In [1]: import numpy as np

In [2]: import numpy.linalg as la

In [3]: np.set_printoptions(precision=2, suppress=True, linewidth=140, floatmode="fixed")

In [4]: def rd(a):
   ...:     return np.round(a, 2) + 0
   ...: 

In [5]: A = np.load("block8.npy")

In [6]: print(A)
[[  1  -3   9 -27]
 [  1  -2   4  -8]
 [  1  -1   1  -1]
 [  1   0   0   0]
 [  1   1   1   1]
 [  1   2   4   8]
 [  1   3   9  27]
 [  1   4  16  64]
 [  1   5  25 125]]

In [7]: # column 3 is much longer than the rest

In [8]: r0 = np.array([5, 0])

In [9]: print(np.cross(A[0, :3], A[3, :3]))
[0 9 3]

In [10]: print(np.array([np.convolve(row, r0, "same") for row in A]))
[[   5  -15   45 -135]
 [   5  -10   20  -40]
 [   5   -5    5   -5]
 [   5    0    0    0]
 [   5    5    5    5]
 [   5   10   20   40]
 [   5   15   45  135]
 [   5   20   80  320]
 [   5   25  125  625]]

In [11]: x0 = np.array([2, -1, 1, 2])

In [12]: target = A @ x0

In [13]: b, lr = np.zeros(4), 1 / la.norm(A, 2) ** 2

In [14]: for i in range(5):
    ...:     b -= lr * A.T @ (A @ b - target)
    ...:     if i % 1 == 0: print(i, round(la.norm(A @ b - target), 2))
    ...: 
0 15.48
1 15.31
2 15.14
3 14.98
4 14.81

In [15]: print(rd(la.cond(A)))
85.41

In [16]: proj = A @ la.solve(A.T @ A, A.T)

In [17]: print(rd(np.trace(proj)))
4.0

In [18]: print(np.allclose(proj @ proj, proj))
True

In [19]: print(rd(proj @ A[:, 1]))
[-3.00 -2.00 -1.00  0.00  1.00  2.00  3.00  4.00  5.00]

In [20]: print(rd(np.diag(proj)))
[0.86 0.33 0.37 0.31 0.26 0.31 0.37 0.33 0.86]

In [21]: print(rd(la.eigvalsh(proj)))
[0.00 0.00 0.00 0.00 0.00 1.00 1.00 1.00 1.00]

In [22]: M = np.load("case13.npy")

In [23]: print(M)
[[ 8  3 -8  7  8  6  4  4]
 [ 1  9  0  6  0  9  1  5]
 [ 7  3 -7  8  7  6  3  4]
 [ 5  9 -5  5  5  5  3  8]
 [ 6  4 -2  6  2  4  4  2]
 [ 1  3 -2  2  2  0  9  6]
 [ 2  4 -7  9  7  9  1  3]
 [ 1  8 -3  5  3  6  2  3]
 [ 2  7 -8  5  8  2  4  8]]

In [24]: M2 = np.c_[A[:, :2] @ np.array([[6, 5], [7, 0]]), np.array([1, 1, 0, 2, 2, 3, 0, 3, 3])]

In [25]: print(M2)
[[-15   5   1]
 [ -8   5   1]
 [ -1   5   0]
 [  6   5   2]
 [ 13   5   2]
 [ 20   5   3]
 [ 27   5   0]
 [ 34   5   3]
 [ 41   5   3]]

In [26]: print(la.matrix_rank(M2))
3

In [27]: M2 = np.array([[4, -2, 0, 1, 2, -4, 5, -5, -1],
    ...:     [-5, -1, 5, -1, -1, 3, 5, -5, 3],
    ...:     [-3, 1, 4, 1, -3, -3, 4, -5, -3],
    ...:     [-3, -4, 1, 0, -2, 5, -5, -2, 0]])

In [28]: feats = M2.T @ M2

In [29]: print(feats)
[[ 59   6 -40   6  28 -37  -2  26 -10]
 [  6  22  -5   0   2 -18   9  18  -4]
 [-40  -5  42  -1 -19   8  36 -47   3]
 [  6   0  -1   3   0 -10   4  -5  -7]
 [ 28   2 -19   0  18 -12   3  14   4]
 [-37 -18   8 -10 -12  59 -42  10  22]
 [ -2   9  36   4   3 -42  91 -60  -2]
 [ 26  18 -47  -5  14  10 -60  79   5]
 [-10  -4   3  -7   4  22  -2   5  19]]

In [30]: rank = la.matrix_rank(feats)

In [31]: print(rank)
4

In [32]: null = la.svd(feats)[2][rank:].T

In [33]: print(np.allclose(feats @ null, 0))
True

In [34]: print(rd(np.trace(la.pinv(feats) @ feats)))
4.0

In [35]: print(rd(feats @ la.pinv(feats) @ feats))
[[ 59.00   6.00 -40.00   6.00  28.00 -37.00  -2.00  26.00 -10.00]
 [  6.00  22.00  -5.00   0.00   2.00 -18.00   9.00  18.00  -4.00]
 [-40.00  -5.00  42.00  -1.00 -19.00   8.00  36.00 -47.00   3.00]
 [  6.00   0.00  -1.00   3.00   0.00 -10.00   4.00  -5.00  -7.00]
 [ 28.00   2.00 -19.00   0.00  18.00 -12.00   3.00  14.00   4.00]
 [-37.00 -18.00   8.00 -10.00 -12.00  59.00 -42.00  10.00  22.00]
 [ -2.00   9.00  36.00   4.00   3.00 -42.00  91.00 -60.00  -2.00]
 [ 26.00  18.00 -47.00  -5.00  14.00  10.00 -60.00  79.00   5.00]
 [-10.00  -4.00   3.00  -7.00   4.00  22.00  -2.00   5.00  19.00]]

In [36]: print(np.allclose(feats[:-1].T @ la.lstsq(feats[:-1].T, feats[-1])[0], feats[-1]))
True

In [37]: evals, evecs = la.eigh(feats)

In [38]: print(rd(np.abs(evecs[:, -1])))
[0.25 0.04 0.42 0.03 0.12 0.13 0.59 0.61 0.02]

In [39]: print(rd(evecs.T @ evecs))
[[1.00 0.00 0.00 0.00 0.00 0.00 0.00 0.00 0.00]
 [0.00 1.00 0.00 0.00 0.00 0.00 0.00 0.00 0.00]
 [0.00 0.00 1.00 0.00 0.00 0.00 0.00 0.00 0.00]
 [0.00 0.00 0.00 1.00 0.00 0.00 0.00 0.00 0.00]
 [0.00 0.00 0.00 0.00 1.00 0.00 0.00 0.00 0.00]
 [0.00 0.00 0.00 0.00 0.00 1.00 0.00 0.00 0.00]
 [0.00 0.00 0.00 0.00 0.00 0.00 1.00 0.00 0.00]
 [0.00 0.00 0.00 0.00 0.00 0.00 0.00 1.00 0.00]
 [0.00 0.00 0.00 0.00 0.00 0.00 0.00 0.00 1.00]]

In [40]: print(rd(la.svd(feats, compute_uv=False)))
[187.38 136.78  35.78  32.06   0.00   0.00   0.00   0.00   0.00]

In [41]: print(np.unique(evals.round(6) + 0, return_counts=True)[1])
[5 1 1 1 1]

In [42]: print(rd(evals))
[  0.00   0.00   0.00   0.00   0.00  32.06  35.78 136.78 187.38]

In [43]: print(np.abs(evecs[:, -1]).round(6).argmax())
7

In [44]: print(rd(la.eigvalsh(feats @ feats)))
[    0.00     0.00     0.00     0.00     0.00  1027.74  1280.25 18709.92 35110.10]

In [45]: J = np.load("sample15.npy")

In [46]: print(rd(J))
[[0.20 0.00 0.00 0.00 0.20 0.20 0.20 0.20]
 [0.20 0.20 0.00 0.00 0.00 0.20 0.20 0.20]
 [0.33 0.00 0.67 0.00 0.00 0.00 0.00 0.00]
 [0.00 0.00 0.33 0.33 0.00 0.00 0.33 0.00]
 [0.00 0.00 0.00 0.33 0.33 0.00 0.33 0.00]
 [0.00 0.00 0.00 0.00 0.00 1.00 0.00 0.00]
 [0.25 0.25 0.00 0.25 0.00 0.00 0.25 0.00]
 [0.00 0.33 0.00 0.00 0.00 0.33 0.00 0.33]]

In [47]: # rows sum to 1

In [48]: M2 = feats / np.sqrt((feats ** 2).mean(axis=1, keepdims=True))

In [49]: print(la.matrix_rank(M2) == la.matrix_rank(feats))
True

In [50]: print(rd(M2[4]))
[ 1.96  0.14 -1.33  0.00  1.26 -0.84  0.21  0.98  0.28]

In [51]: rng = np.random.default_rng(82)

In [52]: idx = rng.permutation(8)

In [53]: print(idx)
[4 3 7 1 5 2 6 0]

In [54]: M2 = J[idx][:, idx]

In [55]: print(rd(np.trace(M2)))
3.32

In [56]: print(rd(np.diag(M2)))
[0.33 0.33 0.33 0.20 1.00 0.67 0.25 0.20]

In [57]: print(np.allclose(M2, J))
False

In [58]: print(rd(M2))
[[0.33 0.33 0.00 0.00 0.00 0.00 0.33 0.00]
 [0.00 0.33 0.00 0.00 0.00 0.33 0.33 0.00]
 [0.00 0.00 0.33 0.33 0.33 0.00 0.00 0.00]
 [0.00 0.00 0.20 0.20 0.20 0.00 0.20 0.20]
 [0.00 0.00 0.00 0.00 1.00 0.00 0.00 0.00]
 [0.00 0.00 0.00 0.00 0.00 0.67 0.00 0.33]
 [0.00 0.25 0.00 0.25 0.00 0.00 0.25 0.25]
 [0.20 0.00 0.20 0.00 0.20 0.00 0.20 0.20]]

In [59]: idx = rng.permutation(8)

In [60]: M2 = J[:, idx] * rng.choice([-1, 1], 8)

In [61]: print(rd(M2))
[[ 0.00  0.20  0.20  0.00  0.00  0.20  0.20 -0.20]
 [ 0.00  0.20  0.20 -0.20  0.00  0.20  0.00 -0.20]
 [ 0.00  0.00  0.00  0.00  0.67  0.33  0.00  0.00]
 [-0.33  0.33  0.00  0.00  0.33  0.00  0.00  0.00]
 [-0.33  0.33  0.00  0.00  0.00  0.00  0.33  0.00]
 [ 0.00  0.00  0.00  0.00  0.00  0.00  0.00 -1.00]
 [-0.25  0.25  0.00 -0.25  0.00  0.25  0.00  0.00]
 [ 0.00  0.00  0.33 -0.33  0.00  0.00  0.00 -0.33]]

In [62]: left, _, Vt = la.svd(J.T @ M2)

In [63]: print(rd(left @ Vt))
[[ 0.00  0.00  0.00  0.00  0.00  1.00  0.00  0.00]
 [ 0.00  0.00  0.00 -1.00  0.00  0.00  0.00  0.00]
 [ 0.00  0.00  0.00  0.00  1.00  0.00  0.00  0.00]
 [-1.00  0.00  0.00  0.00  0.00  0.00  0.00  0.00]
 [ 0.00  0.00  0.00  0.00  0.00  0.00  1.00  0.00]
 [ 0.00  0.00  0.00  0.00  0.00  0.00  0.00 -1.00]
 [ 0.00  1.00  0.00  0.00  0.00  0.00  0.00  0.00]
 [ 0.00  0.00  1.00  0.00  0.00  0.00  0.00  0.00]]

In [64]: print(rd(la.lstsq(J, M2)[0]))
[[ 0.00  0.00  0.00  0.00  0.00  1.00  0.00  0.00]
 [ 0.00  0.00  0.00 -1.00  0.00  0.00  0.00  0.00]
 [ 0.00  0.00  0.00  0.00  1.00  0.00  0.00  0.00]
 [-1.00  0.00  0.00  0.00  0.00  0.00  0.00  0.00]
 [ 0.00  0.00  0.00  0.00  0.00  0.00  1.00  0.00]
 [ 0.00  0.00  0.00  0.00  0.00  0.00  0.00 -1.00]
 [ 0.00  1.00  0.00  0.00  0.00  0.00  0.00  0.00]
 [ 0.00  0.00  1.00  0.00  0.00  0.00  0.00  0.00]]

In [65]: print(rd(np.sort(np.abs(la.eigvals(J)))[::-1]))
[1.00 0.90 0.57 0.39 0.39 0.26 0.18 0.07]

In [66]: print(rd(la.matrix_power(J, 100)))
[[0.00 0.00 0.00 0.00 0.00 1.00 0.00 0.00]
 [0.00 0.00 0.00 0.00 0.00 1.00 0.00 0.00]
 [0.00 0.00 0.00 0.00 0.00 1.00 0.00 0.00]
 [0.00 0.00 0.00 0.00 0.00 1.00 0.00 0.00]
 [0.00 0.00 0.00 0.00 0.00 1.00 0.00 0.00]
 [0.00 0.00 0.00 0.00 0.00 1.00 0.00 0.00]
 [0.00 0.00 0.00 0.00 0.00 1.00 0.00 0.00]
 [0.00 0.00 0.00 0.00 0.00 1.00 0.00 0.00]]

In [67]: p = np.eye(8)[6]

In [68]: for _ in range(3):
    ...:     p = p @ J
    ...:     print(p.round(2))
    ...: 
[0.25 0.25 0.00 0.25 0.00 0.00 0.25 0.00]
[0.16 0.11 0.08 0.15 0.05 0.10 0.25 0.10]
[0.14 0.12 0.10 0.13 0.05 0.19 0.18 0.09]

In [69]: x0 = np.array([0, 2, 1, 1, 2, 1, 2, 0])

In [70]: target = J @ x0

In [71]: print(rd(target))
[1.00 1.00 0.67 1.33 1.67 1.00 1.25 1.00]

In [72]: print(rd(la.solve(J, J[:, 2])))
[0.00 0.00 1.00 0.00 0.00 0.00 0.00 0.00]

In [73]: data = np.loadtxt("out2.csv", delimiter=",")

In [74]: print(rd(data))
[[-0.38 -0.39  0.27 -0.08 -0.04  0.01 -0.40 -0.32 -0.53]
 [ 0.04 -0.46  0.06  0.32  0.23 -0.04 -0.17 -0.46  0.60]
 [-0.04 -0.01 -0.13 -0.26  0.07 -0.31  0.00  0.07  0.28]
 [-0.19 -0.42 -0.55 -0.46  0.03 -0.31  0.17  0.04  0.00]
 [ 0.15  0.24 -0.12  0.10 -0.18 -0.63 -0.09 -0.41 -0.26]
 [-0.31  0.15  0.26  0.12  0.77 -0.36  0.11  0.21 -0.10]
 [ 0.00  0.22 -0.38  0.51 -0.04 -0.21 -0.20  0.01 -0.01]
 [ 0.08  0.25  0.41 -0.31 -0.09 -0.14  0.41 -0.47  0.15]
 [ 0.69 -0.46  0.13  0.16  0.11 -0.16  0.27  0.15 -0.32]
 [ 0.46  0.22 -0.14 -0.42  0.44  0.16 -0.53 -0.15 -0.04]
 [-0.08  0.07 -0.42  0.14  0.32  0.40  0.45 -0.45 -0.27]]

In [75]: left, s, Vt = la.svd(M)

In [76]: evecs = Vt[:(s > 1e-8).sum()]

In [77]: x0 = M[8] + -2 * M[5] + rng.integers(2) * np.eye(8)[1]

In [78]: print(x0)
[  0.00   2.00  -4.00   1.00   4.00   2.00 -14.00  -4.00]

In [79]: print(rd(la.norm(x0 - evecs.T @ evecs @ x0)))
0.0

In [80]: print(rd(evecs.T @ evecs))
[[ 1.00  0.00  0.00  0.00  0.00  0.00  0.00  0.00]
 [ 0.00  1.00  0.00  0.00  0.00  0.00  0.00  0.00]
 [ 0.00  0.00  0.50  0.00 -0.50  0.00  0.00  0.00]
 [ 0.00  0.00  0.00  1.00  0.00  0.00  0.00  0.00]
 [ 0.00  0.00 -0.50  0.00  0.50  0.00  0.00  0.00]
 [ 0.00  0.00  0.00  0.00  0.00  1.00  0.00  0.00]
 [ 0.00  0.00  0.00  0.00  0.00  0.00  1.00  0.00]
 [ 0.00  0.00  0.00  0.00  0.00  0.00  0.00  1.00]]

In [81]: print(rd(np.diag(evecs.T @ evecs)))
[1.00 1.00 0.50 1.00 0.50 1.00 1.00 1.00]

In [82]: print(la.matrix_rank(np.vstack([M, x0])))
7
